% python3 -q
>>> import numpy as np
>>> np.set_printoptions(precision=3, suppress=True, linewidth=100)
>>> F = np.load("m.npy")
>>> F
array([[ 2,  0,  0,  0],
       [ 0,  3,  0,  0],
       [ 0,  0,  0,  0],
       [ 0,  0,  0, -2]])
>>> np.flatnonzero(np.linalg.matrix_power((F != 0) + (F.T != 0) + np.eye(4), 4)[3])
array([3])
>>> round(np.linalg.det(F), 3)
np.float64(0.0)
>>> F @ F
array([[4, 0, 0, 0],
       [0, 9, 0, 0],
       [0, 0, 0, 0],
       [0, 0, 0, 4]])
>>> (F != 0).astype(int)
array([[1, 0, 0, 0],
       [0, 1, 0, 0],
       [0, 0, 0, 0],
       [0, 0, 0, 1]])
>>> mat = np.loadtxt("out18.csv", delimiter=",")
>>> mat
array([[ 0.007,  2.497,  0.759,  1.497,  2.745,  2.248],
       [ 0.5  ,  2.25 ,  1.375,  1.25 ,  2.375,  2.125],
       [-3.32 ,  4.16 , -3.4  ,  3.16 ,  5.24 ,  3.08 ],
       [ 4.41 ,  0.295,  6.263, -0.705, -0.558,  1.147],
       [ 0.859,  2.07 ,  1.824,  1.07 ,  2.105,  2.035],
       [-1.956,  3.478, -1.695,  2.478,  4.217,  2.739],
       [-2.026,  3.513, -1.783,  2.513,  4.27 ,  2.757],
       [-4.865,  4.932, -5.331,  3.932,  6.399,  3.466],
       [-5.123,  5.061, -5.653,  4.061,  6.592,  3.531],
       [-0.028,  2.514,  0.715,  1.514,  2.771,  2.257],
       [ 4.39 ,  0.305,  6.237, -0.695, -0.542,  1.153],
       [-1.838,  3.419, -1.548,  2.419,  4.129,  2.71 ]])
>>> rank = np.linalg.matrix_rank(mat)
>>> rank
np.int64(2)
>>> ns = np.linalg.svd(mat)[2][rank:].T
>>> [int(np.linalg.matrix_rank(mat[:i])) for i in range(1, len(mat) + 1)]
[1, 2, 2, 2, 2, 2, 2, 2, 2, 2, 2, 2]
>>> print([int(np.linalg.matrix_rank(mat[:, :j + 1])) for j in range(6)])
[1, 2, 2, 2, 2, 2]
>>> W2 = mat[[4, 11]].astype(float)
>>> for _ in range(6):
...     z = np.linalg.norm(mat[:, None] - W2, axis=-1).argmin(axis=1)
...     W2 = np.array([mat[z == j].mean(axis=0) for j in range(2)])
... 
>>> z
array([0, 0, 1, 0, 0, 1, 1, 1, 1, 0, 0, 1])
>>> W2
array([[ 1.69 ,  1.655,  2.862,  0.655,  1.483,  1.828],
       [-3.188,  4.094, -3.235,  3.094,  5.141,  3.047]])
>>> np.abs(W2[1] - W2[0]).argmax()
np.int64(2)
>>> vec = np.array([-4, 3, 1, -5, -5, 4])
>>> h = np.maximum(W2 @ vec, 0)
>>> np.maximum(W2 @ (3 * vec), 0)
array([0., 0.])
>>> print(h)
[0. 0.]
>>> print(np.tanh(W2 @ vec))
[-0.98 -1.  ]
>>> feats = np.loadtxt("data.csv", delimiter=",")
>>> feats
array([[-1.,  0.,  0.,  0.,  0.,  0., -2., -2.,  0., -2.,  0., -2.,  0.],
       [ 0., -1., -2.,  0.,  0., -2.,  0.,  0., -2.,  0., -2.,  0., -2.],
       [ 0., -2., -1.,  0.,  0., -2.,  0.,  0., -2.,  0., -2.,  0., -2.],
       [ 0.,  0.,  0., -1., -2.,  0.,  0.,  0.,  0.,  0.,  0.,  0.,  0.],
       [ 0.,  0.,  0., -2., -1.,  0.,  0.,  0.,  0.,  0.,  0.,  0.,  0.],
       [ 0., -2., -2.,  0.,  0., -1.,  0.,  0., -2.,  0., -2.,  0., -2.],
       [-2.,  0.,  0.,  0.,  0.,  0., -1., -2.,  0., -2.,  0., -2.,  0.],
       [-2.,  0.,  0.,  0.,  0.,  0., -2., -1.,  0., -2.,  0., -2.,  0.],
       [ 0., -2., -2.,  0.,  0., -2.,  0.,  0., -1.,  0., -2.,  0., -2.],
       [-2.,  0.,  0.,  0.,  0.,  0., -2., -2.,  0., -1.,  0., -2.,  0.],
       [ 0., -2., -2.,  0.,  0., -2.,  0.,  0., -2.,  0., -1.,  0., -2.],
       [-2.,  0.,  0.,  0.,  0.,  0., -2., -2.,  0., -2.,  0., -1.,  0.],
       [ 0., -2., -2.,  0.,  0., -2.,  0.,  0., -2.,  0., -2.,  0., -1.]])
>>> np.round(np.abs(np.linalg.eigvals(feats)).max(), 3)
np.float64(11.0)
>>> np.trace(feats)
np.float64(-13.0)
>>> vec = np.array([-3, -2, 0, -1, -3, 3, -2, 2, 2, -2, 2, 1, 0])
>>> y = feats @ vec
>>> y
array([  5., -12., -10.,   7.,   5.,  -7.,   6.,  10.,  -8.,   6.,  -8.,   9., -10.])
>>> np.round(np.linalg.solve(feats, -3 * y), 3) + 0
array([ 9.,  6.,  0.,  3.,  9., -9.,  6., -6., -6.,  6., -6., -3.,  0.])
>>> np.round(np.linalg.solve(feats, y), 3) + 0
array([-3., -2.,  0., -1., -3.,  3., -2.,  2.,  2., -2.,  2.,  1.,  0.])
>>> np.round(np.linalg.solve(feats, y + feats[:, 5]), 3) + 0
array([-3., -2.,  0., -1., -3.,  4., -2.,  2.,  2., -2.,  2.,  1.,  0.])
>>> C2 = feats.T @ feats
>>> print(np.linalg.svd(feats, compute_uv=False) ** 2)
[121.  81.   9.   1.   1.   1.   1.   1.   1.   1.   1.   1.   1.]
>>> A = np.load("w.npy")
>>> A
array([[0.333, 0.333, 0.167, 0.167],
       [0.265, 0.294, 0.206, 0.235],
       [0.429, 0.238, 0.19 , 0.143],
       [0.056, 0.333, 0.389, 0.222]])
>>> (A - A.T) / 2
array([[ 0.   ,  0.034, -0.131,  0.056],
       [-0.034,  0.   , -0.016, -0.049],
       [ 0.131,  0.016,  0.   , -0.123],
       [-0.056,  0.049,  0.123,  0.   ]])
>>> np.allclose(A @ A.T, A.T @ A)
False
>>> round(np.linalg.det(A), 3)
np.float64(-0.001)
>>> np.sort(np.abs(np.linalg.eigvals(A)))
array([0.084, 0.133, 0.133, 1.   ])
>>> round(float(np.abs(np.linalg.eigvals(A)).max()), 3)
1.0
>>> np.linalg.determinant(A)
Traceback (most recent call last):
  File "<python-input-44>", line 1, in <module>
    np.linalg.determinant(A)
    ^^^^^^^^^^^^^^^^^^^^^
AttributeError: module 'numpy.linalg' has no attribute 'determinant'
>>> print(np.trace(A))
1.039
>>> np.einsum("ij,ji->", F, F)
np.int64(17)
>>> np.round(np.linalg.det(F[::-1]), 3)
np.float64(0.0)
>>> np.round(np.linalg.eigvals(F).sum().real, 3)
np.float64(3.0)
>>> np.linalg.matrix_power(A, 2)
array([[0.28 , 0.304, 0.221, 0.195],
       [0.268, 0.302, 0.235, 0.195],
       [0.295, 0.306, 0.212, 0.186],
       [0.286, 0.283, 0.238, 0.193]])
>>> print(np.linalg.matrix_power(A, 100))
[[0.281 0.3   0.227 0.193]
 [0.281 0.3   0.227 0.193]
 [0.281 0.3   0.227 0.193]
 [0.281 0.3   0.227 0.193]]
>>> A.sum(axis=1)
array([1., 1., 1., 1.])
>>> A @ np.ones(4)
array([1., 1., 1., 1.])
>>> print(np.sort(np.abs(np.linalg.eigvals(A)))[::-1])
[1.    0.133 0.133 0.084]
>>> pr = np.eye(4)[3]
>>> for _ in range(5):
...     pr = pr @ A
...     print(pr.round(3))
... 
[0.056 0.333 0.389 0.222]
[0.286 0.283 0.238 0.193]
[0.283 0.299 0.226 0.191]
[0.281 0.3   0.226 0.192]
[0.281 0.3   0.227 0.193]
>>> data = np.loadtxt("a.csv", delimiter=",")
>>> print(data)
[[ 0.31   0.178  0.998 -0.07   1.     0.168  1.   ]
 [ 0.493 -0.188 -0.706 -0.572 -0.975 -0.955 -0.923]
 [ 0.319 -0.493 -0.941  0.446 -1.    -0.93  -0.96 ]
 [-0.887  0.264  0.319  0.774  0.907  1.     0.869]
 [ 0.856 -0.664 -0.446  0.735 -1.    -1.    -0.197]
 [-0.938  0.782  0.551  0.07   1.     1.     0.721]
 [-0.217 -0.149 -0.446 -0.993 -0.989  0.99  -0.956]
 [ 0.149 -0.05   0.923 -0.647  0.915  0.611  0.945]
 [ 0.235  0.02   0.08   0.999  0.907 -0.998  0.959]
 [ 0.3    0.254 -0.129  0.983  0.987 -0.997  0.629]
 [-0.947  0.493  0.565 -0.831  0.993  1.     0.565]
 [ 0.947 -0.658  0.1   -0.598 -0.999 -1.    -0.397]
 [ 0.766 -0.327  0.999  0.217  0.998 -0.948  1.   ]
 [-0.226 -0.129 -0.879 -0.1   -0.992  0.485 -0.941]
 [-0.716 -0.226 -0.938  0.604 -1.     0.991 -0.909]
 [-0.282  0.604 -0.782  0.954  0.999 -0.909 -0.664]
 [ 0.197 -0.397 -0.726  0.74  -0.998 -0.84  -0.544]
 [-0.91  -0.291 -0.948  0.53  -1.     1.    -0.89 ]
 [ 0.422 -0.04   0.91   0.778  0.978 -0.933  0.985]
 [-0.862  0.188  1.    -0.986  1.     1.     1.   ]
 [-0.91   0.422  0.354  0.966  0.995  1.     0.949]
 [-0.701 -0.1   -0.979 -0.903 -1.     0.998 -0.998]
 [ 0.851 -0.04   0.912  0.975  0.997 -1.     0.992]
 [-0.1    0.07  -0.894 -0.197 -0.896 -0.245 -0.968]
 [ 0.1   -0.3    0.641 -0.675 -0.867  0.726  0.647]
 [-0.789  0.273 -0.991 -0.282 -0.982  0.992 -0.998]
 [-0.139  0.319  0.964 -0.987  0.999  0.989  0.872]
 [-0.701  0.07   0.701  0.945  0.892  0.99   0.982]
 [ 0.986 -0.345  0.726  0.273  0.53  -1.     0.585]
 [-0.879  0.282  0.965 -0.995  0.99   1.     0.92 ]
 [-0.749  0.291  0.03   0.972  0.962  0.972  0.856]]
>>> vec = np.array([1, 1, 3, 0, 2, 2, 0])
>>> y = data @ vec
>>> np.round(np.linalg.solve(data.T @ data, data.T @ y), 3) + 0
array([1., 1., 3., 0., 2., 2., 0.])
>>> np.round(np.linalg.lstsq(data, y)[0], 3) + 0
array([1., 1., 3., 0., 2., 2., 0.])
>>> np.round(np.linalg.pinv(data) @ data, 3) + 0
array([[1., 0., 0., 0., 0., 0., 0.],
       [0., 1., 0., 0., 0., 0., 0.],
       [0., 0., 1., 0., 0., 0., 0.],
       [0., 0., 0., 1., 0., 0., 0.],
       [0., 0., 0., 0., 1., 0., 0.],
       [0., 0., 0., 0., 0., 1., 0.],
       [0., 0., 0., 0., 0., 0., 1.]])
>>> rng = np.random.default_rng(271)
>>> y = y + 0.05 * rng.normal(size=31)
>>> y
array([ 5.798, -5.741, -6.777,  4.006, -5.14 ,  5.459, -1.713,  5.891,  0.319,  0.104,  5.191,
       -3.559,  3.506, -3.97 , -3.778, -1.845, -6.045, -4.104,  3.211,  6.348,  4.584, -3.736,
        3.568, -4.96 ,  1.412, -3.474,  7.052,  5.258,  1.812,  6.36 ,  3.471])
>>> beta, *_ = np.linalg.lstsq(data, y)
>>> print(np.round(np.linalg.norm(y - data @ beta), 3))
0.28
>>> [round(float(np.linalg.norm(np.linalg.solve(data.T @ data + lam * np.eye(7), data.T @ y))), 2) for lam in (0, 1, 10, 100)]
[4.36, 3.42, 2.75, 1.21]
>>> z = rng.permutation(7)
>>> other = data[:, z] * rng.choice([-1, 1], 7)
>>> print(other)
[[-0.168 -0.998  1.     0.07   1.     0.178 -0.31 ]
 [ 0.955  0.706 -0.923  0.572 -0.975 -0.188 -0.493]
 [ 0.93   0.941 -0.96  -0.446 -1.    -0.493 -0.319]
 [-1.    -0.319  0.869 -0.774  0.907  0.264  0.887]
 [ 1.     0.446 -0.197 -0.735 -1.    -0.664 -0.856]
 [-1.    -0.551  0.721 -0.07   1.     0.782  0.938]
 [-0.99   0.446 -0.956  0.993 -0.989 -0.149  0.217]
 [-0.611 -0.923  0.945  0.647  0.915 -0.05  -0.149]
 [ 0.998 -0.08   0.959 -0.999  0.907  0.02  -0.235]
 [ 0.997  0.129  0.629 -0.983  0.987  0.254 -0.3  ]
 [-1.    -0.565  0.565  0.831  0.993  0.493  0.947]
 [ 1.    -0.1   -0.397  0.598 -0.999 -0.658 -0.947]
 [ 0.948 -0.999  1.    -0.217  0.998 -0.327 -0.766]
 [-0.485  0.879 -0.941  0.1   -0.992 -0.129  0.226]
 [-0.991  0.938 -0.909 -0.604 -1.    -0.226  0.716]
 [ 0.909  0.782 -0.664 -0.954  0.999  0.604  0.282]
 [ 0.84   0.726 -0.544 -0.74  -0.998 -0.397 -0.197]
 [-1.     0.948 -0.89  -0.53  -1.    -0.291  0.91 ]
 [ 0.933 -0.91   0.985 -0.778  0.978 -0.04  -0.422]
 [-1.    -1.     1.     0.986  1.     0.188  0.862]
 [-1.    -0.354  0.949 -0.966  0.995  0.422  0.91 ]
 [-0.998  0.979 -0.998  0.903 -1.    -0.1    0.701]
 [ 1.    -0.912  0.992 -0.975  0.997 -0.04  -0.851]
 [ 0.245  0.894 -0.968  0.197 -0.896  0.07   0.1  ]
 [-0.726 -0.641  0.647  0.675 -0.867 -0.3   -0.1  ]
 [-0.992  0.991 -0.998  0.282 -0.982  0.273  0.789]
 [-0.989 -0.964  0.872  0.987  0.999  0.319  0.139]
 [-0.99  -0.701  0.982 -0.945  0.892  0.07   0.701]
 [ 1.    -0.726  0.585 -0.273  0.53  -0.345 -0.986]
 [-1.    -0.965  0.92   0.995  0.99   0.282  0.879]
 [-0.972 -0.03   0.856 -0.972  0.962  0.291  0.749]]
>>> left, _, Vh = np.linalg.svd(data.T @ other)
>>> z
array([5, 2, 6, 3, 4, 1, 0])
